In [1]: import numpy as np

In [2]: np.set_printoptions(precision=2, suppress=True, linewidth=140, floatmode="fixed")

In [3]: F = np.loadtxt("case5.csv", delimiter=",")

In [4]: print(F)
[[ 6.00  8.00 11.00]
 [ 8.00 14.00 10.00]
 [11.00 10.00 14.00]]

In [5]: # symmetric, so the eigenvalues are real

In [6]: out = F / np.linalg.norm(F, axis=1, keepdims=True)

In [7]: cov = out @ out.T

In [8]: print(np.argwhere(np.triu(np.abs(cov) > 0.95, 1)))
[[0 1]
 [0 2]]

In [9]: print((cov - 2 * np.eye(3)).round(6).argmax(axis=1))
[2 0 0]

In [10]: print(cov)
[[1.00 0.96 0.99]
 [0.96 1.00 0.95]
 [0.99 0.95 1.00]]

In [11]: print((np.abs(cov) > 0.9).astype(int))
[[1 1 1]
 [1 1 1]
 [1 1 1]]

In [12]: def softmax(z):
    ...:     e = np.exp(z - z.max(axis=-1, keepdims=True))
    ...:     return e / e.sum(axis=-1, keepdims=True)
    ...: 

In [13]: print(softmax(F[2]))
[0.05 0.02 0.94]

In [14]: print(softmax(F[2] + -2))
[0.05 0.02 0.94]

In [15]: print(np.round(softmax(10 * F[2]), 2) + 0)
[0.00 0.00 1.00]

In [16]: print(softmax(F).sum(axis=1))
[1.00 1.00 1.00]

In [17]: att = F @ F.T / np.sqrt(3)

In [18]: print(softmax(att).round(6).argmax(axis=1))
[2 2 2]

In [19]: print(np.round(softmax(att), 2) + 0)
[[0.00 0.00 1.00]
 [0.00 0.01 0.99]
 [0.00 0.00 1.00]]

In [20]: W0 = np.loadtxt("block4.csv", delimiter=",")

In [21]: print(W0)
[[  4.00   8.00   3.00   6.00   7.00   7.00   4.00 -24.00   5.00]
 [  7.00   8.00   9.00   9.00   0.00   4.00   9.00 -24.00   0.00]
 [  1.00   2.00   0.00   0.00   2.00   2.00   6.00  -6.00   4.00]
 [  6.00   3.00   9.00   2.00   7.00   0.00   1.00  -9.00   3.00]
 [  7.00   3.00   5.00   1.00   1.00   0.00   9.00  -9.00   7.00]
 [  4.00   9.00   6.00   4.00   0.00   0.00   5.00 -27.00   3.00]
 [  1.00   1.00   7.00   7.00   5.00   3.00   1.00  -3.00   6.00]
 [  2.00   5.00   2.00   6.00   2.00   5.00   3.00 -15.00   6.00]
 [  2.00   5.00   8.00   3.00   4.00   4.00   1.00 -15.00   2.00]
 [  0.00   4.00   9.00   1.00   1.00   1.00   5.00 -12.00   8.00]
 [  4.00   1.00   5.00   4.00   4.00   8.00   5.00  -3.00   1.00]]

In [22]: out = W0 / np.linalg.norm(W0, axis=1, keepdims=True)

In [23]: cov = out @ out.T

In [24]: print(np.linalg.norm(out, axis=1))
[1.00 1.00 1.00 1.00 1.00 1.00 1.00 1.00 1.00 1.00 1.00]

In [25]: print(np.round(np.degrees(np.arccos(np.clip(cov[2, 4], -1, 1))), 2))
29.15

In [26]: print((cov - 2 * np.eye(11)).round(6).argmax(axis=1))
[7 5 4 8 2 1 3 0 0 8 6]

In [27]: print(cov[2])
[0.81 0.74 1.00 0.59 0.87 0.74 0.50 0.82 0.69 0.80 0.62]
